% ipython --no-banner

In [1]: import numpy as np

In [2]: np.set_printoptions(precision=1, suppress=True, linewidth=100)

In [3]: B = np.array([[5, 5, 3, 5, -1, -3],
   ...:     [-4, 4, 2, -3, 4, -1],
   ...:     [3, 0, 4, 1, -1, -2],
   ...:     [-5, -4, 2, 4, -5, 1],
   ...:     [3, 2, -5, 5, 2, 0],
   ...:     [-5, -2, 0, -4, 3, 4]])

In [4]: feats = np.triu(B, 1)

In [5]: feats
Out[5]: 
array([[ 0,  5,  3,  5, -1, -3],
       [ 0,  0,  2, -3,  4, -1],
       [ 0,  0,  0,  1, -1, -2],
       [ 0,  0,  0,  0, -5,  1],
       [ 0,  0,  0,  0,  0,  0],
       [ 0,  0,  0,  0,  0,  0]])

In [6]: rank = np.linalg.matrix_rank(feats)

In [7]: rank
Out[7]: np.int64(4)

In [8]: null = np.linalg.svd(feats)[2][rank:].T

In [9]: [int(np.linalg.matrix_rank(feats[:, :j + 1])) for j in range(6)]
Out[9]: [0, 1, 2, 3, 4, 4]

In [10]: np.round(null @ null.T, 1) + 0
Out[10]: 
array([[ 1. ,  0. ,  0. ,  0. ,  0. ,  0. ],
       [ 0. ,  0.4, -0.4, -0.3,  0. , -0.1],
       [ 0. , -0.4,  0.4,  0.2,  0. ,  0.1],
       [ 0. , -0.3,  0.2,  0.2,  0. ,  0.1],
       [ 0. ,  0. ,  0. ,  0. ,  0. ,  0. ],
       [ 0. , -0.1,  0.1,  0.1,  0. ,  0. ]])

In [11]: X = np.loadtxt("data.csv", delimiter=",")

In [12]: X
Out[12]: 
array([[ 0.,  0.,  0.,  0.,  0.,  0.,  0.,  0.,  0.,  0.,  1.],
       [ 0.,  0., -2.,  0.,  0.,  0.,  0.,  0.,  0.,  0.,  0.],
       [-2.,  0.,  0.,  0.,  0.,  0.,  0.,  0.,  0.,  0.,  0.],
       [ 0., -2.,  0.,  0.,  0.,  0.,  0.,  0.,  0.,  0.,  0.],
       [ 0.,  0.,  0.,  0.,  0.,  0.,  0.,  0., -1.,  0.,  0.],
       [ 0.,  0.,  0.,  3.,  0.,  0.,  0.,  0.,  0.,  0.,  0.],
       [ 0.,  0.,  0.,  0.,  0.,  0.,  0.,  0.,  0., -2.,  0.],
       [ 0.,  0.,  0.,  0.,  0.,  0.,  0., -1.,  0.,  0.,  0.],
       [ 0.,  0.,  0.,  0.,  0., -1.,  0.,  0.,  0.,  0.,  0.],
       [ 0.,  0.,  0.,  0., -3.,  0.,  0.,  0.,  0.,  0.,  0.],
       [ 0.,  0.,  0.,  0.,  0.,  0.,  1.,  0.,  0.,  0.,  0.]])

In [13]: q, V = np.linalg.qr(X[:, :7])[0], np.linalg.qr(X[:, 7:])[0]

In [14]: s = np.linalg.svd(q.T @ V, compute_uv=False)

In [15]: s
Out[15]: array([0., 0., 0., 0.])

In [16]: u, v = X[1], X[0]

In [17]: u @ v
Out[17]: np.float64(0.0)

In [18]: p = (u @ v) / (u @ u) * u

In [19]: np.outer(u, v)
Out[19]: 
array([[ 0.,  0.,  0.,  0.,  0.,  0.,  0.,  0.,  0.,  0.,  0.],
       [ 0.,  0.,  0.,  0.,  0.,  0.,  0.,  0.,  0.,  0.,  0.],
       [-0., -0., -0., -0., -0., -0., -0., -0., -0., -0., -2.],
       [ 0.,  0.,  0.,  0.,  0.,  0.,  0.,  0.,  0.,  0.,  0.],
       [ 0.,  0.,  0.,  0.,  0.,  0.,  0.,  0.,  0.,  0.,  0.],
       [ 0.,  0.,  0.,  0.,  0.,  0.,  0.,  0.,  0.,  0.,  0.],
       [ 0.,  0.,  0.,  0.,  0.,  0.,  0.,  0.,  0.,  0.,  0.],
       [ 0.,  0.,  0.,  0.,  0.,  0.,  0.,  0.,  0.,  0.,  0.],
       [ 0.,  0.,  0.,  0.,  0.,  0.,  0.,  0.,  0.,  0.,  0.],
       [ 0.,  0.,  0.,  0.,  0.,  0.,  0.,  0.,  0.,  0.,  0.],
       [ 0.,  0.,  0.,  0.,  0.,  0.,  0.,  0.,  0.,  0.,  0.]])

In [20]: np.linalg.matrix_rank(np.outer(u, v))
Out[20]: np.int64(1)

In [21]: (np.linalg.matrix_power((X != 0) + (X.T != 0) + np.eye(11), 11) > 0).astype(int)
Out[21]: 
array([[1, 1, 1, 1, 1, 1, 1, 0, 1, 1, 1],
       [1, 1, 1, 1, 1, 1, 1, 0, 1, 1, 1],
       [1, 1, 1, 1, 1, 1, 1, 0, 1, 1, 1],
       [1, 1, 1, 1, 1, 1, 1, 0, 1, 1, 1],
       [1, 1, 1, 1, 1, 1, 1, 0, 1, 1, 1],
       [1, 1, 1, 1, 1, 1, 1, 0, 1, 1, 1],
       [1, 1, 1, 1, 1, 1, 1, 0, 1, 1, 1],
       [0, 0, 0, 0, 0, 0, 0, 1, 0, 0, 0],
       [1, 1, 1, 1, 1, 1, 1, 0, 1, 1, 1],
       [1, 1, 1, 1, 1, 1, 1, 0, 1, 1, 1],
       [1, 1, 1, 1, 1, 1, 1, 0, 1, 1, 1]])

In [22]: data = np.loadtxt("case3.csv", delimiter=",")

In [23]: data.round(1) + 0
Out[23]: 
array([[ 0.5, -0.3,  0.1,  0. ,  0.2, -0.1,  0.1, -0.2,  0. ],
       [-0.3,  0.3,  0. ,  0. ,  0. ,  0. , -0.1,  0.2,  0. ],
       [ 0.1,  0. ,  0. ,  0. ,  0.1, -0.1,  0. ,  0. ,  0. ],
       [ 0. ,  0. ,  0. ,  0.3,  0.1,  0. , -0.1, -0.1, -0.4],
       [ 0.2,  0. ,  0.1,  0.1,  0.4, -0.4, -0.1,  0.1, -0.1],
       [-0.1,  0. , -0.1,  0. , -0.4,  0.4,  0.1, -0.2,  0. ],
       [ 0.1, -0.1,  0. , -0.1, -0.1,  0.1,  0.1, -0.1,  0.1],
       [-0.2,  0.2,  0. , -0.1,  0.1, -0.2, -0.1,  0.3,  0.2],
       [ 0. ,  0. ,  0. , -0.4, -0.1,  0. ,  0.1,  0.2,  0.5]])

In [24]: w, V = np.linalg.eigh(data)

In [25]: x0 = np.array([-1, 2, -2, -2, 0, 2, 2, 2, 0])

In [26]: np.round(V * np.abs(w) @ V.T, 1) + 0
Out[26]: 
array([[ 0.5, -0.3,  0.1,  0. ,  0.2, -0.1,  0.1, -0.2,  0. ],
       [-0.3,  0.3,  0. ,  0. ,  0. ,  0. , -0.1,  0.2,  0. ],
       [ 0.1,  0. ,  0. ,  0. ,  0.1, -0.1,  0. ,  0. ,  0. ],
       [ 0. ,  0. ,  0. ,  0.3,  0.1,  0. , -0.1, -0.1, -0.4],
       [ 0.2,  0. ,  0.1,  0.1,  0.4, -0.4, -0.1,  0.1, -0.1],
       [-0.1,  0. , -0.1,  0. , -0.4,  0.4,  0.1, -0.2,  0. ],
       [ 0.1, -0.1,  0. , -0.1, -0.1,  0.1,  0.1, -0.1,  0.1],
       [-0.2,  0.2,  0. , -0.1,  0.1, -0.2, -0.1,  0.3,  0.2],
       [ 0. ,  0. ,  0. , -0.4, -0.1,  0. ,  0.1,  0.2,  0.5]])

In [27]: np.round(data @ np.linalg.pinv(data) @ data, 1) + 0
Out[27]: 
array([[ 0.5, -0.3,  0.1,  0. ,  0.2, -0.1,  0.1, -0.2,  0. ],
       [-0.3,  0.3,  0. ,  0. ,  0. ,  0. , -0.1,  0.2,  0. ],
       [ 0.1,  0. ,  0. ,  0. ,  0.1, -0.1,  0. ,  0. ,  0. ],
       [ 0. ,  0. ,  0. ,  0.3,  0.1,  0. , -0.1, -0.1, -0.4],
       [ 0.2,  0. ,  0.1,  0.1,  0.4, -0.4, -0.1,  0.1, -0.1],
       [-0.1,  0. , -0.1,  0. , -0.4,  0.4,  0.1, -0.2,  0. ],
       [ 0.1, -0.1,  0. , -0.1, -0.1,  0.1,  0.1, -0.1,  0.1],
       [-0.2,  0.2,  0. , -0.1,  0.1, -0.2, -0.1,  0.3,  0.2],
       [ 0. ,  0. ,  0. , -0.4, -0.1,  0. ,  0.1,  0.2,  0.5]])

In [28]: E = np.loadtxt("run11.csv", delimiter=",")

In [29]: E
Out[29]: 
array([[ 0.2,  0.2,  0.2,  0.2,  0.1,  0.7,  0.5,  0.5, -0.1,  0.9],
       [-1. ,  1.1, -0.7,  0.3,  0.7, -0.4, -0.1,  0.8,  0.9, -0.3],
       [ 0.1, -0.4,  1. ,  0.2,  0.4, -0.9,  0. ,  0.3,  0.1, -1.4],
       [-0.6,  0.5,  0.2, -0.1,  0.8, -0.4, -0.3, -0.2,  0.1, -0.5],
       [-0.7,  1.1, -0.4, -1.2, -2.1, -2.1, -0.6, -0.3, -0.1, -1.4],
       [ 0.7, -0.9,  0.9, -0.1,  0.4, -0.2,  0. , -0.1, -0.6, -1.2],
       [ 0.5, -0.4, -0.1,  0.2, -0.1, -0.2, -0.5, -0.7, -0.4, -0.6],
       [-0.8,  0.9, -0.4, -0.9, -1.1, -1.3, -0.7, -0.2, -0.1, -0.9],
       [-0.8,  0.6, -1. ,  0.6,  0.8,  0.1, -0.5, -0.1, -0.4,  1.2],
       [-0.9, -0.1,  0.4,  0.1, -0.5, -0.4,  0. , -0.8, -0.1, -1.2]])

In [30]: np.prod(np.diag(feats)), round(float(np.linalg.det(feats)), 1)
Out[30]: (np.int64(0), 0.0)

In [31]: np.allclose(E @ E.T, E.T @ E)
Out[31]: False

In [32]: np.sort(np.abs(np.linalg.eigvals(E)))
Out[32]: array([0.4, 0.4, 0.7, 0.7, 1. , 1.3, 1.3, 1.3, 1.7, 2.7])

In [33]: m1 = np.loadtxt("out13.csv", delimiter=",")

In [34]: m1
Out[34]: 
array([[-2., -8.,  0., -2.,  0.,  0.,  0.,  0., -4., -2.,  0.],
       [-8.,  7.,  0.,  7.,  0.,  0.,  0.,  0., -1.,  9.,  0.],
       [ 0.,  0., -5.,  0., -9.,  4.,  0., -7.,  0.,  0.,  5.],
       [ 9.,  4.,  0., -5.,  0.,  0.,  0.,  0., -3.,  8.,  0.],
       [ 0.,  0., -4.,  0., -1., -3., -7., -9.,  0.,  0.,  1.],
       [ 0.,  0.,  8.,  0., -6.,  5., -1., -7.,  0.,  0.,  0.],
       [ 0.,  0., -7.,  0.,  9., -8., -7., -9.,  0.,  0.,  8.],
       [ 0.,  0.,  6.,  0.,  8.,  8.,  0.,  6.,  0.,  0.,  7.],
       [ 8.,  1.,  0.,  4.,  0.,  0.,  0.,  0.,  8.,  4.,  0.],
       [-8.,  3.,  0.,  7.,  0.,  0.,  0.,  0., -3., -7.,  0.],
       [ 0.,  0.,  7.,  0., -6.,  3.,  4., -5.,  0.,  0.,  9.]])

In [35]: B = m1 / np.sqrt((m1 ** 2).mean(axis=1, keepdims=True))

In [36]: B[6]
Out[36]: array([ 0. ,  0. , -1.2,  0. ,  1.5, -1.3, -1.2, -1.5,  0. ,  0. ,  1.3])

In [37]: np.linalg.norm(B, axis=1)
Out[37]: array([3.3, 3.3, 3.3, 3.3, 3.3, 3.3, 3.3, 3.3, 3.3, 3.3, 3.3])

In [38]: B = np.linalg.inv(m1)

In [39]: B.round(1) + 0
Out[39]: 
array([[ 0. ,  0. ,  0. ,  0.1,  0. ,  0. ,  0. ,  0. ,  0.1,  0.1,  0. ],
       [-0.1,  0. ,  0. ,  0. ,  0. ,  0. ,  0. ,  0. ,  0. ,  0. ,  0. ],
       [ 0. ,  0. , -0.1,  0. ,  0.1,  0. , -0.1,  0. ,  0. ,  0. ,  0.1],
       [ 0.1,  0. ,  0. ,  0. ,  0. ,  0. ,  0. ,  0. ,  0.1,  0.1,  0. ],
       [ 0. ,  0. ,  0. ,  0. , -0.3,  0.2,  0.2,  0. ,  0. ,  0. , -0.1],
       [ 0. ,  0. ,  0.1,  0. , -0.2,  0.1,  0.1,  0. ,  0. ,  0. , -0.1],
       [ 0. ,  0. ,  0.1,  0. , -0.4,  0.2,  0.2, -0.1,  0. ,  0. , -0.1],
       [ 0. ,  0. , -0.1,  0. ,  0.3, -0.2, -0.2,  0.1,  0. ,  0. ,  0.1],
       [-0.1,  0. ,  0. , -0.1,  0. ,  0. ,  0. ,  0. ,  0. , -0.1,  0. ],
       [ 0. ,  0.1,  0. ,  0. ,  0. ,  0. ,  0. ,  0. ,  0. , -0.1,  0. ],
       [ 0. ,  0. ,  0. ,  0. ,  0.2, -0.1, -0.1,  0. ,  0. ,  0. ,  0.1]])

In [40]: np.allclose(B, m1.T)
Out[40]: False

In [41]: round(float(np.linalg.det(m1) * np.linalg.det(B)), 1)
Out[41]: 1.0
